$ ipython --no-banner

In [1]: import numpy as np

In [2]: import numpy.linalg as la

In [3]: np.set_printoptions(precision=2, suppress=True, linewidth=160, legacy="1.25")

In [4]: rnd = lambda a: np.round(a, 2) + 0

In [5]: X = np.array([[-0.1, -0.8, 0.0],
   ...:     [0.2, -0.3, -2.6],
   ...:     [0.2, -0.7, 1.5],
   ...:     [1.2, -0.4, -0.1]])

In [6]: X[:, 1] *= 3

In [7]: print(rnd(X))
[[-0.1 -2.4  0. ]
 [ 0.2 -0.9 -2.6]
 [ 0.2 -2.1  1.5]
 [ 1.2 -1.2 -0.1]]

In [8]: def softmax(z):
   ...:     e = np.exp(z - z.max(axis=-1, keepdims=True))
   ...:     return e / e.sum(axis=-1, keepdims=True)
   ...: 

In [9]: print(rnd(softmax(10 * X[0])))
[0.27 0.   0.73]

In [10]: att = X @ X.T / np.sqrt(3)

In [11]: print(softmax(att).round(6).argmax(axis=1))
[0 1 2 3]

In [12]: print(rnd(softmax(att + np.triu(np.full(att.shape, -np.inf), 1))))
[[1.   0.   0.   0.  ]
 [0.04 0.96 0.   0.  ]
 [0.27 0.   0.72 0.  ]
 [0.29 0.14 0.26 0.31]]

In [13]: vec = np.array([2, 2, 0])

In [14]: print(rnd((X * vec).sum(axis=1)))
[-5.  -1.4 -3.8  0. ]

In [15]: print(np.sign((X @ vec).round(6)))
[-1. -1. -1.  0.]

In [16]: print(X @ np.eye(3)[0])
[-0.1  0.2  0.2  1.2]

In [17]: print(rnd(np.einsum("ij,j->i", X, vec)))
[-5.  -1.4 -3.8  0. ]

In [18]: A = np.array([[0, 1], [1, 0]])

In [19]: # symmetric, so the eigenvalues are real

In [20]: print(A @ A)
[[1 0]
 [0 1]]

In [21]: print(A.sum(axis=0))
[1 1]

In [22]: print(np.argwhere(np.triu(A)))
[[0 1]]

In [23]: Lm = np.diag(A.sum(axis=1)) - A

In [24]: print(round(la.det(Lm[1:, 1:])))
1

In [25]: print(Lm @ np.ones(2))
[0. 0.]

In [26]: print(rnd(la.eigvalsh(Lm)))
[0. 2.]

In [27]: J = np.loadtxt("test6.csv", delimiter=",")

In [28]: print(J)
[[ 0.17  0.11  0.08]
 [ 1.15 -2.42 -3.84]
 [ 1.23 -2.3  -3.87]
 [-0.45  0.   -0.05]
 [ 0.01  0.34  0.59]
 [ 0.81 -2.75 -4.05]
 [ 0.78 -1.42 -1.35]
 [ 0.27 -0.04  0.15]
 [ 1.27 -1.95 -3.93]
 [-0.65  0.06  0.18]
 [ 0.87 -0.49 -1.35]
 [ 1.75 -2.32 -3.65]
 [ 0.6  -0.88 -2.28]
 [ 1.03 -0.92 -1.9 ]
 [ 0.75 -1.75 -1.67]
 [ 1.   -0.97 -1.7 ]
 [ 0.16  0.34 -0.2 ]
 [ 1.03 -1.31 -2.03]
 [ 1.27 -1.98 -3.64]]

In [29]: labels = J[:, 0] > np.median(J[:, 0])

In [30]: u = J[labels].mean(axis=0) - J[~labels].mean(axis=0)

In [31]: print(rnd((((J - J.mean(axis=0)) @ u > 0) == labels).mean()))
0.74

In [32]: vec = np.array([0, -1, -3])

In [33]: rhs = J @ vec

In [34]: print(rnd(la.lstsq(J, rhs)[0]))
[ 0. -1. -3.]

In [35]: print(rnd(la.solve(J.T @ J, J.T @ rhs)))
[ 0. -1. -3.]

In [36]: try:
    ...:     la.solve(J, rhs)
    ...: except la.LinAlgError as e:
    ...:     print(repr(e))
    ...: 
LinAlgError('Last 2 dimensions of the array must be square')

In [37]: rng = np.random.default_rng(316421)

In [38]: rhs = rhs + 0.1 * rng.normal(size=19)

In [39]: print(rnd(rhs))
[-0.37 14.   13.94 -0.03 -2.13 14.87  5.44 -0.21 13.74 -0.71  4.48 13.21  7.76  6.54  6.76  6.03  0.28  7.17 12.67]

In [40]: c, *_ = la.lstsq(J, rhs)

In [41]: print(rnd(J.T @ (rhs - J @ c)))
[0. 0. 0.]

In [42]: print(rnd(la.norm(rhs - J @ c)))
0.44

In [43]: print(rnd(c))
[ 0.01 -1.02 -2.97]

In [44]: out = np.array([[-1, 3], [-4, -4], [2, -1]])

In [45]: print(rnd(np.einsum("ik,kj->ij", X, out)))
[[ 9.7  9.3]
 [-1.8  6.8]
 [11.2  7.5]
 [ 3.4  8.5]]

In [46]: hat = J @ la.solve(J.T @ J, J.T)

In [47]: print(rnd(hat @ J[:, 1]))
[ 0.11 -2.42 -2.3   0.    0.34 -2.75 -1.42 -0.04 -1.95  0.06 -0.49 -2.32 -0.88 -0.92 -1.75 -0.97  0.34 -1.31 -1.98]

In [48]: print(rnd(np.trace(hat)))
3.0

In [49]: print(rnd(la.eigvalsh(hat)))
[0. 0. 0. 0. 0. 0. 0. 0. 0. 0. 0. 0. 0. 0. 0. 0. 1. 1. 1.]

In [50]: arr = np.array([[1, 2, 2],
    ...:     [4, 4, -1],
    ...:     [5, 4, -2],
    ...:     [6, 1, -1],
    ...:     [4, -2, -2],
    ...:     [3, -1, 0],
    ...:     [5, -3, 0],
    ...:     [8, -1, 2],
    ...:     [10, 2, 0],
    ...:     [11, 4, 1]])

In [51]: Ac = arr - arr.mean(axis=0)

In [52]: evecs = la.svd(Ac)[2][:1]

In [53]: out = Ac - Ac @ evecs.T @ evecs

In [54]: print(rnd(np.diag(evecs.T @ evecs)))
[0.81 0.19 0.  ]
